% ipython --no-banner

In [1]: import numpy as np

In [2]: np.set_printoptions(suppress=True, linewidth=120)

In [3]: rng = np.random.default_rng(69)

In [4]: labels = rng.integers(0, 2, 9)

In [5]: X = np.array([[2, 2, 2, -1, -1, -2, 0, -2, 1],
   ...:     [-2, 1, 0, -1, -2, -2, 2, 1, 2],
   ...:     [-1, -2, 1, 1, -1, -1, -1, -1, -2],
   ...:     [1, 2, 0, -1, -1, 1, 1, 2, 0],
   ...:     [0, -1, 1, 2, 1, 0, 0, 2, 0],
   ...:     [2, 0, -1, 0, 2, -2, -2, 0, -1],
   ...:     [1, -1, 2, 1, -2, 1, 2, 1, -2],
   ...:     [2, 1, 2, -2, 2, 1, -2, 0, -1],
   ...:     [-2, -1, 2, 0, 2, 0, 2, -2, 2]]) * (labels[:, None] == labels)

In [6]: X
Out[6]: 
array([[ 2,  0,  0,  0,  0,  0,  0,  0,  0],
       [ 0,  1,  0, -1, -2, -2,  0,  1,  2],
       [ 0, -2,  1,  1, -1, -1,  0, -1, -2],
       [ 0,  2,  0, -1, -1,  1,  0,  2,  0],
       [ 0, -1,  1,  2,  1,  0,  0,  2,  0],
       [ 0,  0, -1,  0,  2, -2,  0,  0, -1],
       [ 1,  0,  0,  0,  0,  0,  2,  0,  0],
       [ 0,  1,  2, -2,  2,  1,  0,  0, -1],
       [ 0, -1,  2,  0,  2,  0,  0, -2,  2]])

In [7]: T = np.stack([X, 3 * X, X[::-1]])

In [8]: T.sum(axis=0)
Out[8]: 
array([[ 8, -1,  2,  0,  2,  0,  0, -2,  2],
       [ 0,  5,  2, -6, -6, -7,  0,  4,  7],
       [ 1, -8,  4,  4, -4, -4,  2, -4, -8],
       [ 0,  8, -1, -4, -2,  2,  0,  8, -1],
       [ 0, -5,  5, 10,  5,  0,  0, 10,  0],
       [ 0,  2, -4, -1,  7, -7,  0,  2, -4],
       [ 4, -2,  1,  1, -1, -1,  8, -1, -2],
       [ 0,  5,  8, -9,  6,  2,  0,  1, -2],
       [ 2, -4,  8,  0,  8,  0,  0, -8,  8]])

In [9]: (T @ X.T).shape
Out[9]: (3, 9, 9)

In [10]: np.linalg.matrix_rank(T.reshape(3, -1))
Out[10]: np.int64(2)

In [11]: out = X ** -1
Traceback (most recent call last):
  Cell In[11], line 1
    out = X ** -1
ValueError: Integers to negative integer powers are not allowed.


In [12]: out = np.linalg.inv(X)

In [13]: np.round(X @ out, 1) + 0
Out[13]: 
array([[1., 0., 0., 0., 0., 0., 0., 0., 0.],
       [0., 1., 0., 0., 0., 0., 0., 0., 0.],
       [0., 0., 1., 0., 0., 0., 0., 0., 0.],
       [0., 0., 0., 1., 0., 0., 0., 0., 0.],
       [0., 0., 0., 0., 1., 0., 0., 0., 0.],
       [0., 0., 0., 0., 0., 1., 0., 0., 0.],
       [0., 0., 0., 0., 0., 0., 1., 0., 0.],
       [0., 0., 0., 0., 0., 0., 0., 1., 0.],
       [0., 0., 0., 0., 0., 0., 0., 0., 1.]])

In [14]: round(np.linalg.cond(X), 1)
Out[14]: np.float64(27.3)

In [15]: u = np.array([5, 4])

In [16]: np.cross(X[4, :3], X[6, :3])
Out[16]: array([0, 1, 1])

In [17]: F = np.loadtxt("mat.csv", delimiter=",")

In [18]: F
Out[18]: 
array([[-3.2, -2.4,  3.1],
       [ 1.4,  1.3, -4.9],
       [-1.8,  1.6,  4.9],
       [-1.9, -0.7,  1.3],
       [ 0.3, -1.3, -0.4],
       [ 1.1,  2.2, -6.3],
       [ 1. ,  1.3, -2. ],
       [ 1.2,  1.6, -3.2],
       [ 1.7,  3.9, -0.1],
       [ 0.6,  1.2, -4.5],
       [ 0.9,  2.7, -0.2],
       [ 0.3,  1.8,  0.5],
       [ 2.3,  1.3, -3.5],
       [ 0.5, -2.4, -3.9],
       [-0.9, -2.5,  4.6],
       [-0.3, -0.5, -2.8],
       [ 0.9, -0.3, -5.4],
       [-0.6,  0.3,  1.1],
       [ 0.1, -0.7,  2.2],
       [ 0.1,  0.6, -1.5],
       [-0.2,  1.2, -2.7],
       [ 0.2, -2.8, -3.1],
       [ 0.4,  1.6,  0.4],
       [ 1. ,  1.3, -1.7],
       [-0.6,  0.7,  0.5],
       [-1. ,  3.2,  1.4],
       [ 0. ,  0.7, -3.6],
       [-0.1, -1.4, -0.2],
       [-0.8, -0.5, -0.3],
       [-0.9,  4.1,  1.3],
       [ 0.5,  2.6, -3.1],
       [ 2.8, -0.4, -5.9]])

In [19]: Xs = F - F.mean(axis=0)

In [20]: evecs = np.linalg.svd(Xs)[2][:2]

In [21]: out = Xs - Xs @ evecs.T @ evecs

In [22]: np.round((Xs @ evecs.T).std(axis=0), 1)
Out[22]: array([3. , 1.8])

In [23]: print(np.linalg.norm(out, axis=1).round(6).argmax())
0

In [24]: round(float(np.linalg.norm(out) / np.linalg.norm(Xs)), 1)
Out[24]: 0.2

In [25]: labels = F[:, 1] > np.median(F[:, 1])

In [26]: u = F[labels].mean(axis=0) - F[~labels].mean(axis=0)

In [27]: print(u.round(1))
[ 0.8  2.9 -0.6]

In [28]: np.argsort(-np.abs(u).round(6), kind="stable")
Out[28]: array([1, 0, 2])

In [29]: round((((F - F.mean(axis=0)) @ u > 0) == labels).mean(), 1)
Out[29]: np.float64(0.8)

In [30]: w1 = np.array([[-1, -1, 1, 2, 1], [-2, 2, 1, -2, -2], [-2, -1, 0, -2, 2]])

In [31]: b = np.array([0, 5, 0, 7, 7])

In [32]: act = np.maximum(F @ w1 + b, 0)

In [33]: np.linalg.matrix_rank(act)
Out[33]: np.int64(5)

In [34]: np.round((act > 0).mean(axis=0), 1)
Out[34]: array([0.6, 1. , 0.6, 0.9, 0.7])

In [35]: W2 = np.array([[2, 3], [0, 2], [2, 1], [2, 1], [2, 3]])

In [36]: w1 @ W2
Out[36]: 
array([[  6,   1],
       [-10,  -9],
       [ -4,  -4]])

In [37]: Xs = (F - F.mean(axis=0)) / F.std(axis=0)

In [38]: print(np.round(Xs.std(axis=0), 1))
[1. 1. 1.]

In [39]: np.argwhere(np.abs(Xs) > 2)
Out[39]: 
array([[ 0,  0],
       [ 2,  2],
       [14,  2],
       [31,  0]])

In [40]: b = np.linalg.lstsq(np.delete(Xs, 0, axis=1), Xs[:, 0])[0]

In [41]: round(float(1 - np.var(Xs[:, 0] - np.delete(Xs, 0, axis=1) @ b)), 1)
Out[41]: 0.6

In [42]: C2 = np.cov(F, rowvar=False)

In [43]: print(np.argwhere(np.triu(np.abs(np.corrcoef(F.T)) > 0.8, 1)))
[]

In [44]: C2.shape
Out[44]: (3, 3)

In [45]: np.argsort(-F.std(axis=0).round(6), kind="stable")
Out[45]: array([2, 1, 0])

In [46]: C2.round(1)
Out[46]: 
array([[ 1.5,  0.6, -2.5],
       [ 0.6,  3.3, -0.3],
       [-2.5, -0.3,  8.5]])

In [47]: round(np.corrcoef(F[:, 1], F[:, 0])[0, 1], 1)
Out[47]: np.float64(0.3)

In [48]: np.round(F.std(axis=0), 1)
Out[48]: array([1.2, 1.8, 2.9])

In [49]: np.round(np.linalg.eigvalsh(C2)[::-1], 1)
Out[49]: array([9.4, 3.4, 0.6])

In [50]: J = np.loadtxt("out18.csv", delimiter=",")

In [51]: J
Out[51]: 
array([[ 2.,  1.,  1.,  2.,  2.,  0., -2.,  2.],
       [ 3.,  1., -1.,  1.,  0.,  2.,  0.,  4.],
       [ 1.,  0., -2., -1.,  2.,  1.,  0.,  4.],
       [ 1.,  1., -4., -3.,  4.,  0.,  0.,  5.],
       [ 0.,  2., -5., -2.,  4., -2., -1.,  4.],
       [ 1.,  2., -3., -4.,  4., -1.,  0.,  6.],
       [ 3.,  2., -1., -4.,  4.,  0.,  2.,  5.],
       [ 5.,  1., -2., -3.,  3.,  1.,  0.,  3.],
       [ 7.,  2., -2., -3.,  5.,  3., -1.,  4.],
       [ 7.,  3., -3., -3.,  4.,  5.,  0.,  4.],
       [ 7.,  5., -4., -1.,  4.,  4.,  1.,  4.],
       [ 5.,  5., -5., -3.,  3.,  3.,  1.,  3.],
       [ 3.,  4., -5., -1.,  5.,  1.,  0.,  5.],
       [ 4.,  3., -6., -1.,  5.,  1., -2.,  6.],
       [ 5.,  3., -8.,  1.,  3.,  3., -1.,  8.],
       [ 5.,  5., -8.,  3.,  3.,  3.,  0., 10.],
       [ 3.,  3., -8.,  2.,  3.,  4.,  1., 10.],
       [ 2.,  3., -6.,  0.,  1.,  4.,  3.,  9.],
       [ 0.,  3., -6.,  1.,  0.,  2.,  5., 11.]])

In [52]: W2 = J[[12, 1]].astype(float)

In [53]: for _ in range(4):
    ...:     labels = np.linalg.norm(J[:, None] - W2, axis=-1).argmin(axis=1)
    ...:     W2 = np.array([J[labels == j].mean(axis=0) for j in range(2)])
    ...: 

In [54]: labels
Out[54]: array([1, 1, 1, 1, 1, 1, 1, 1, 1, 0, 0, 0, 0, 0, 0, 0, 0, 0, 0])

In [55]: np.bincount(labels)
Out[55]: array([10,  9])

In [56]: W2.round(1)
Out[56]: 
array([[ 4.1,  3.7, -5.9, -0.2,  3.1,  3. ,  0.8,  7. ],
       [ 2.6,  1.3, -2.1, -1.9,  3.1,  0.4, -0.2,  4.1]])

In [57]: feats = np.loadtxt("sample2.csv", delimiter=",")

In [58]: feats
Out[58]: 
array([[ 0.,  0.,  0.,  1.,  0., -3., -3.],
       [ 0.,  0.,  0.,  1.,  1., -2.,  1.],
       [ 0.,  0.,  0.,  3.,  1., -2., -2.],
       [ 1.,  1.,  3.,  0.,  0.,  0.,  0.],
       [ 0.,  1.,  1.,  0.,  0.,  0.,  0.],
       [-3., -2., -2.,  0.,  0.,  0.,  0.],
       [-3.,  1., -2.,  0.,  0.,  0.,  0.]])

In [59]: Uu, sv, vt = np.linalg.svd(feats)

In [60]: sv.round(1) + 0
Out[60]: array([5.9, 5.9, 2.5, 2.5, 1.6, 1.6, 0. ])

In [61]: out = Uu[:, :6] @ np.diag(sv[:6]) @ vt[:6]

In [62]: round(np.abs(feats - out).max(), 1)
Out[62]: np.float64(0.0)

In [63]: out.round(1) + 0
Out[63]: 
array([[ 0.,  0.,  0.,  1.,  0., -3., -3.],
       [ 0.,  0.,  0.,  1.,  1., -2.,  1.],
       [ 0.,  0.,  0.,  3.,  1., -2., -2.],
       [ 1.,  1.,  3.,  0.,  0.,  0.,  0.],
       [ 0.,  1.,  1.,  0.,  0.,  0.,  0.],
       [-3., -2., -2.,  0.,  0.,  0.,  0.],
       [-3.,  1., -2.,  0.,  0.,  0.,  0.]])

In [64]: np.linalg.matrix_rank(out)
Out[64]: np.int64(6)

In [65]: round(np.linalg.norm(feats - out) / np.linalg.norm(feats), 1)
Out[65]: np.float64(0.0)
